% ipython --no-banner

In [1]: import numpy as np

In [2]: from numpy import linalg as LA

In [3]: np.set_printoptions(precision=2, suppress=True, linewidth=120)

In [4]: E = np.loadtxt("mat.csv", delimiter=",")

In [5]: E
Out[5]: 
array([[ 1.36,  2.05,  0.28,  2.82, -1.17,  0.28, -2.42, -1.02,  4.32],
       [ 0.09,  0.9 , -1.74, -4.42,  3.84,  1.66, -1.78, -0.75,  2.29],
       [ 6.59,  2.89,  0.82,  0.19,  1.25,  1.06, -0.61, -3.28, -3.44],
       [-0.67,  3.33,  0.36, -2.98, -0.76, -5.41,  0.73, -2.72,  2.25],
       [ 3.72, -1.73, -0.11,  1.41,  4.14, -1.12,  2.4 ,  2.07,  0.82],
       [ 1.89, -4.29, -2.63,  0.44, -3.85, -1.36,  0.34, -1.07,  1.99],
       [-1.25, -3.25,  4.51, -0.69,  0.13,  4.  ,  3.41, -1.61,  3.35]])

In [6]: f, g = E[5], E[6]

In [7]: round(f @ f, 2)
Out[7]: np.float64(51.02)

In [8]: round(float(f @ g), 2)
Out[8]: 3.03

In [9]: p = (f @ g) / (f @ f) * f

In [10]: (g - p) @ f
Out[10]: np.float64(0.0)

In [11]: LA.matrix_rank(np.outer(f, g))
Out[11]: np.int64(1)

In [12]: round(LA.norm(f + g) ** 2 + LA.norm(f - g) ** 2, 2)
Out[12]: np.float64(250.85)

In [13]: vec = np.array([0, 2, 1, 1, 0, 0, 0, 0, 0])

In [14]: h1 = np.maximum(E @ vec, 0)

In [15]: np.maximum(E @ (3 * vec), 0)
Out[15]: array([21.61,  0.  , 20.37, 12.14,  0.  ,  0.  ,  0.  ])

In [16]: E.T @ h1
Out[16]: array([ 51.84,  47.87,   9.09,   9.53,  -3.02, -12.69, -18.63, -40.68,  16.9 ])

In [17]: np.tanh(E @ vec)
Out[17]: array([ 1.  , -1.  ,  1.  ,  1.  , -0.97, -1.  , -0.99])

In [18]: np.maximum(E @ vec, 0) - np.maximum(-E @ vec, 0)
Out[18]: array([  7.2 ,  -4.36,   6.79,   4.05,  -2.16, -10.78,  -2.67])

In [19]: h1
Out[19]: array([7.2 , 0.  , 6.79, 4.05, 0.  , 0.  , 0.  ])

In [20]: E * (h1 > 1e-9)[:, None]
Out[20]: 
array([[ 1.36,  2.05,  0.28,  2.82, -1.17,  0.28, -2.42, -1.02,  4.32],
       [ 0.  ,  0.  , -0.  , -0.  ,  0.  ,  0.  , -0.  , -0.  ,  0.  ],
       [ 6.59,  2.89,  0.82,  0.19,  1.25,  1.06, -0.61, -3.28, -3.44],
       [-0.67,  3.33,  0.36, -2.98, -0.76, -5.41,  0.73, -2.72,  2.25],
       [ 0.  , -0.  , -0.  ,  0.  ,  0.  , -0.  ,  0.  ,  0.  ,  0.  ],
       [ 0.  , -0.  , -0.  ,  0.  , -0.  , -0.  ,  0.  , -0.  ,  0.  ],
       [-0.  , -0.  ,  0.  , -0.  ,  0.  ,  0.  ,  0.  , -0.  ,  0.  ]])
